>>> import numpy as np
>>> np.set_printoptions(precision=2, suppress=True, linewidth=100)
>>> def rnd(a):
...     return np.round(a, 2) + 0
... 
>>> X = np.array([[0, 1, 1], [0, 1, 1], [0, 1, 0], [2, 2, 0], [0, 3, 3]])
>>> # rows 0 and 1 are equal
>>> q = X.astype(float).copy()
>>> for j in range(3):
...     q[:, j] -= q[:, :j] @ (q[:, :j].T @ q[:, j])
...     q[:, j] /= np.linalg.norm(q[:, j])
... 
>>> rnd(q.T @ X)
array([[2.  , 2.  , 0.  ],
       [0.  , 3.46, 3.18],
       [0.  , 0.  , 0.96]])
>>> Y = np.array([[1, 6], [-5, 3], [-7, -7]])
>>> np.linalg.matrix_rank(X @ Y)
np.int64(2)
>>> np.einsum("ij->j", X)
array([2, 8, 5])
>>> np.einsum("ik,kj->ij", X, Y)
array([[-12,  -4],
       [-12,  -4],
       [ -5,   3],
       [ -8,  18],
       [-36, -12]])
>>> np.vstack([X, Y.T]).shape
(7, 3)
>>> rnd(np.linalg.svd(X, compute_uv=False))
array([5.02, 2.33, 0.57])
>>> X - X[0]
array([[ 0,  0,  0],
       [ 0,  0,  0],
       [ 0,  0, -1],
       [ 2,  1, -1],
       [ 0,  2,  2]])
>>> np.zeros(5, 3)
Traceback (most recent call last):
  File "<python-input-15>", line 1, in <module>
    np.zeros(5, 3)
    ~~~~~~~~^^^^^^
TypeError: Cannot interpret '3' as a data type
>>> X[:, 3]
Traceback (most recent call last):
  File "<python-input-16>", line 1, in <module>
    X[:, 3]
    ~^^^^^^
IndexError: index 3 is out of bounds for axis 1 with size 3
>>> X.sum(axis=1)
array([2, 2, 1, 4, 6])
>>> rng = np.random.default_rng(773)
>>> th = np.sort(rng.uniform(-2, 2, 14))
>>> arr = np.c_[th, th ** 2, th ** 3] @ np.array([[1, -1, 4], [9, -4, -8], [-6, -4, 8]])
>>> rnd(arr)
array([[ 70.18,  14.43, -89.42],
       [ 58.84,  11.18, -75.44],
       [ 18.45,   1.7 , -25.57],
       [  9.44,   0.43, -14.22],
       [  1.4 ,   0.02,  -3.35],
       [  0.55,   0.05,  -1.9 ],
       [  0.16,   0.07,  -1.07],
       [ -0.01,   0.06,  -0.48],
       [ -0.02,   0.02,  -0.09],
       [  3.4 ,  -5.08,   2.04],
       [  3.72,  -6.49,   2.67],
       [  2.74, -19.58,  11.36],
       [  1.76, -23.16,  14.29],
       [  1.46, -24.13,  15.11]])
>>> u = np.array([3, 0, 0])
>>> rnd(np.polyval(u, arr[7]))
array([0.  , 0.01, 0.68])
